$ python -q
>>> import numpy as np
>>> np.set_printoptions(precision=3, suppress=True, linewidth=100)
>>> M = np.load("sample16.npy")
>>> M
array([[ 5,  5,  5,  5,  5,  5,  5,  5,  5,  5],
       [ 5, 10, 10, 10, 10, 10, 10, 10, 10, 10],
       [ 5, 10, 15, 15, 15, 15, 15, 15, 15, 15],
       [ 5, 10, 15, 20, 20, 20, 20, 20, 20, 20],
       [ 5, 10, 15, 20, 25, 25, 25, 25, 25, 25],
       [ 5, 10, 15, 20, 25, 30, 30, 30, 30, 30],
       [ 5, 10, 15, 20, 25, 30, 35, 35, 35, 35],
       [ 5, 10, 15, 20, 25, 30, 35, 40, 40, 40],
       [ 5, 10, 15, 20, 25, 30, 35, 40, 45, 45],
       [ 5, 10, 15, 20, 25, 30, 35, 40, 45, 50]])
>>> rng = np.random.default_rng(951429)
>>> z = rng.permutation(10)
>>> z
array([8, 7, 6, 3, 2, 5, 1, 0, 9, 4])
>>> other = M[z][:, z]
>>> other
array([[45, 40, 35, 20, 15, 30, 10,  5, 45, 25],
       [40, 40, 35, 20, 15, 30, 10,  5, 40, 25],
       [35, 35, 35, 20, 15, 30, 10,  5, 35, 25],
       [20, 20, 20, 20, 15, 20, 10,  5, 20, 20],
       [15, 15, 15, 15, 15, 15, 10,  5, 15, 15],
       [30, 30, 30, 20, 15, 30, 10,  5, 30, 25],
       [10, 10, 10, 10, 10, 10, 10,  5, 10, 10],
       [ 5,  5,  5,  5,  5,  5,  5,  5,  5,  5],
       [45, 40, 35, 20, 15, 30, 10,  5, 50, 25],
       [25, 25, 25, 20, 15, 25, 10,  5, 25, 25]])
>>> L = np.linalg.cholesky(M)
>>> L @ L.T
array([[ 5.,  5.,  5.,  5.,  5.,  5.,  5.,  5.,  5.,  5.],
       [ 5., 10., 10., 10., 10., 10., 10., 10., 10., 10.],
       [ 5., 10., 15., 15., 15., 15., 15., 15., 15., 15.],
       [ 5., 10., 15., 20., 20., 20., 20., 20., 20., 20.],
       [ 5., 10., 15., 20., 25., 25., 25., 25., 25., 25.],
       [ 5., 10., 15., 20., 25., 30., 30., 30., 30., 30.],
       [ 5., 10., 15., 20., 25., 30., 35., 35., 35., 35.],
       [ 5., 10., 15., 20., 25., 30., 35., 40., 40., 40.],
       [ 5., 10., 15., 20., 25., 30., 35., 40., 45., 45.],
       [ 5., 10., 15., 20., 25., 30., 35., 40., 45., 50.]])
>>> np.diag(L) ** 2
array([5., 5., 5., 5., 5., 5., 5., 5., 5., 5.])
>>> np.linalg.eigvalsh(M).min() > 0
np.True_
>>> def softmax(z):
...     e = np.exp(z - z.max(axis=-1, keepdims=True))
...     return e / e.sum(axis=-1, keepdims=True)
... 
>>> softmax(M).sum(axis=1)
array([1., 1., 1., 1., 1., 1., 1., 1., 1., 1.])
>>> np.round(softmax(M[6]), 3) + 0
array([0.   , 0.   , 0.   , 0.   , 0.   , 0.002, 0.25 , 0.25 , 0.25 , 0.25 ])
>>> np.round(softmax(10 * M[6]), 3) + 0
array([0.  , 0.  , 0.  , 0.  , 0.  , 0.  , 0.25, 0.25, 0.25, 0.25])
>>> print(np.round(softmax(M[6] + 2), 3) + 0)
[0.    0.    0.    0.    0.    0.002 0.25  0.25  0.25  0.25 ]
>>> scores = M @ M.T / np.sqrt(10)
>>> np.round(softmax(scores), 3) + 0
array([[0., 0., 0., 0., 0., 0., 0., 0., 0., 1.],
       [0., 0., 0., 0., 0., 0., 0., 0., 0., 1.],
       [0., 0., 0., 0., 0., 0., 0., 0., 0., 1.],
       [0., 0., 0., 0., 0., 0., 0., 0., 0., 1.],
       [0., 0., 0., 0., 0., 0., 0., 0., 0., 1.],
       [0., 0., 0., 0., 0., 0., 0., 0., 0., 1.],
       [0., 0., 0., 0., 0., 0., 0., 0., 0., 1.],
       [0., 0., 0., 0., 0., 0., 0., 0., 0., 1.],
       [0., 0., 0., 0., 0., 0., 0., 0., 0., 1.],
       [0., 0., 0., 0., 0., 0., 0., 0., 0., 1.]])
>>> print(softmax(scores).round(6).argmax(axis=1))
[9 9 9 9 9 9 9 9 9 9]
>>> np.round(softmax(scores + np.triu(np.full(scores.shape, -np.inf), 1)), 3) + 0
array([[1., 0., 0., 0., 0., 0., 0., 0., 0., 0.],
       [0., 1., 0., 0., 0., 0., 0., 0., 0., 0.],
       [0., 0., 1., 0., 0., 0., 0., 0., 0., 0.],
       [0., 0., 0., 1., 0., 0., 0., 0., 0., 0.],
       [0., 0., 0., 0., 1., 0., 0., 0., 0., 0.],
       [0., 0., 0., 0., 0., 1., 0., 0., 0., 0.],
       [0., 0., 0., 0., 0., 0., 1., 0., 0., 0.],
       [0., 0., 0., 0., 0., 0., 0., 1., 0., 0.],
       [0., 0., 0., 0., 0., 0., 0., 0., 1., 0.],
       [0., 0., 0., 0., 0., 0., 0., 0., 0., 1.]])
>>> X = np.array([[0, 1, 0], [0, 0, 1], [1, 0, 0]])
>>> # a transition matrix
>>> np.allclose(X @ X.T, X.T @ X)
True
>>> np.fft.fft(X[0])
array([ 1. +0.j   , -0.5-0.866j, -0.5+0.866j])
>>> W = np.array([[-2, -1, -2], [2, 1, 5], [4, -2, -2]])
>>> c = np.array([-1, 0, -2])
>>> H = np.maximum(X @ W + c, 0)
>>> np.linalg.matrix_rank(H)
np.int64(2)
>>> H
array([[1, 1, 3],
       [3, 0, 0],
       [0, 0, 0]])
>>> (H > 0).astype(int)
array([[1, 1, 1],
       [1, 0, 0],
       [0, 0, 0]])
>>> print((H > 0).mean(axis=0))
[0.667 0.333 0.333]
>>> Z = np.array([[8, 4, 9], [8, 5, 6], [4, 9, 3]])
>>> H @ Z
array([[28, 36, 24],
       [24, 12, 27],
       [ 0,  0,  0]])
>>> print((H @ Z).round(6).argmax(axis=1))
[1 2 0]
>>> Q = X.astype(float).copy()
>>> for j in range(3):
...     Q[:, j] -= Q[:, :j] @ (Q[:, :j].T @ Q[:, j])
...     Q[:, j] /= np.linalg.norm(Q[:, j])
... 
>>> Q
array([[0., 1., 0.],
       [0., 0., 1.],
       [1., 0., 0.]])
>>> mat = np.load("data.npy")
>>> mat
array([[-0.321,  0.066,  0.425, -0.093,  0.328, -0.431,  0.64 ],
       [ 0.092, -0.014,  0.268, -0.57 ,  0.188,  0.726,  0.18 ],
       [-0.688, -0.101, -0.484, -0.504, -0.012, -0.094, -0.143],
       [ 0.321, -0.385,  0.208, -0.36 ,  0.431, -0.4  , -0.48 ],
       [ 0.367, -0.567, -0.306, -0.204, -0.362, -0.137,  0.509],
       [-0.275, -0.627, -0.074,  0.491,  0.428,  0.315,  0.04 ],
       [ 0.321,  0.349, -0.609,  0.005,  0.598, -0.013,  0.215]])
>>> # keeps lengths
>>> softmax(mat).sum(axis=1)
array([1., 1., 1., 1., 1., 1., 1.])
>>> print(np.round(softmax(10 * mat[1]), 3) + 0)
[0.002 0.001 0.01  0.    0.005 0.979 0.004]
>>> scores = mat @ mat.T / np.sqrt(7)
>>> softmax(scores)[1] @ mat
array([-0.019, -0.172, -0.06 , -0.201,  0.226,  0.04 ,  0.14 ])
>>> softmax(scores + np.triu(np.full(scores.shape, -np.inf), 1))
array([[1.   , 0.   , 0.   , 0.   , 0.   , 0.   , 0.   ],
       [0.407, 0.593, 0.   , 0.   , 0.   , 0.   , 0.   ],
       [0.289, 0.289, 0.422, 0.   , 0.   , 0.   , 0.   ],
       [0.224, 0.224, 0.224, 0.327, 0.   , 0.   , 0.   ],
       [0.183, 0.183, 0.183, 0.183, 0.267, 0.   , 0.   ],
       [0.155, 0.155, 0.155, 0.155, 0.155, 0.226, 0.   ],
       [0.134, 0.134, 0.134, 0.134, 0.134, 0.134, 0.196]])
>>> ang = np.deg2rad(135)
>>> arr = np.eye(7)
>>> arr[np.ix_([3, 2], [3, 2])] = [[np.cos(ang), -np.sin(ang)], [np.sin(ang), np.cos(ang)]]
>>> arr
array([[ 1.   ,  0.   ,  0.   ,  0.   ,  0.   ,  0.   ,  0.   ],
       [ 0.   ,  1.   ,  0.   ,  0.   ,  0.   ,  0.   ,  0.   ],
       [ 0.   ,  0.   , -0.707,  0.707,  0.   ,  0.   ,  0.   ],
       [ 0.   ,  0.   , -0.707, -0.707,  0.   ,  0.   ,  0.   ],
       [ 0.   ,  0.   ,  0.   ,  0.   ,  1.   ,  0.   ,  0.   ],
       [ 0.   ,  0.   ,  0.   ,  0.   ,  0.   ,  1.   ,  0.   ],
       [ 0.   ,  0.   ,  0.   ,  0.   ,  0.   ,  0.   ,  1.   ]])
>>> other = arr / np.linalg.norm(arr, axis=1, keepdims=True)
>>> G = other @ other.T
>>> np.linalg.norm(other, axis=1)
array([1., 1., 1., 1., 1., 1., 1.])
>>> G[6]
array([0., 0., 0., 0., 0., 0., 1.])
>>> np.allclose(arr, arr.T)
False
>>> np.round(arr @ arr, 3) + 0
array([[ 1.,  0.,  0.,  0.,  0.,  0.,  0.],
       [ 0.,  1.,  0.,  0.,  0.,  0.,  0.],
       [ 0.,  0.,  0., -1.,  0.,  0.,  0.],
       [ 0.,  0.,  1.,  0.,  0.,  0.,  0.],
       [ 0.,  0.,  0.,  0.,  1.,  0.,  0.],
       [ 0.,  0.,  0.,  0.,  0.,  1.,  0.],
       [ 0.,  0.,  0.,  0.,  0.,  0.,  1.]])
>>> np.round(np.abs(np.linalg.eigvals(arr)).max(), 3)
np.float64(1.0)
>>> np.sort(np.abs(np.linalg.eigvals(arr)))
array([1., 1., 1., 1., 1., 1., 1.])
>>> feats = np.load("test0.npy")
>>> feats
array([[  0,   0,   0],
       [  0,   0,   0],
       [  0,   0,   0],
       [  0,   0,   0],
       [  4, -11,   0],
       [ -3,  -2,   5],
       [  7,  -9,  -5],
       [ -3,  -7,  -1],
       [  7,  -9,  -5],
       [  0,   0,   0],
       [  7,  -9,  -5],
       [  7,  -9,  -5],
       [ -3,  -7,  -1],
       [ -3,  -2,   5],
       [ -3,  -7,  -1],
       [ -3,  -2,   5]])
>>> # rows 0 and 1 are equal
>>> x = np.array([2, -1, -2])
>>> y = feats @ x
>>> print(np.round(np.linalg.pinv(feats) @ feats, 3) + 0)
[[1. 0. 0.]
 [0. 1. 0.]
 [0. 0. 1.]]
>>> y = y + 0.02 * rng.normal(size=16)
>>> print(y)
[ -0.005  -0.032  -0.02    0.009  19.025 -14.018  32.989   2.973  32.981   0.023  32.992  33.005
   3.021 -13.994   3.056 -13.98 ]
>>> c, *_ = np.linalg.lstsq(feats, y)
>>> print(c.round())
[ 2. -1. -2.]
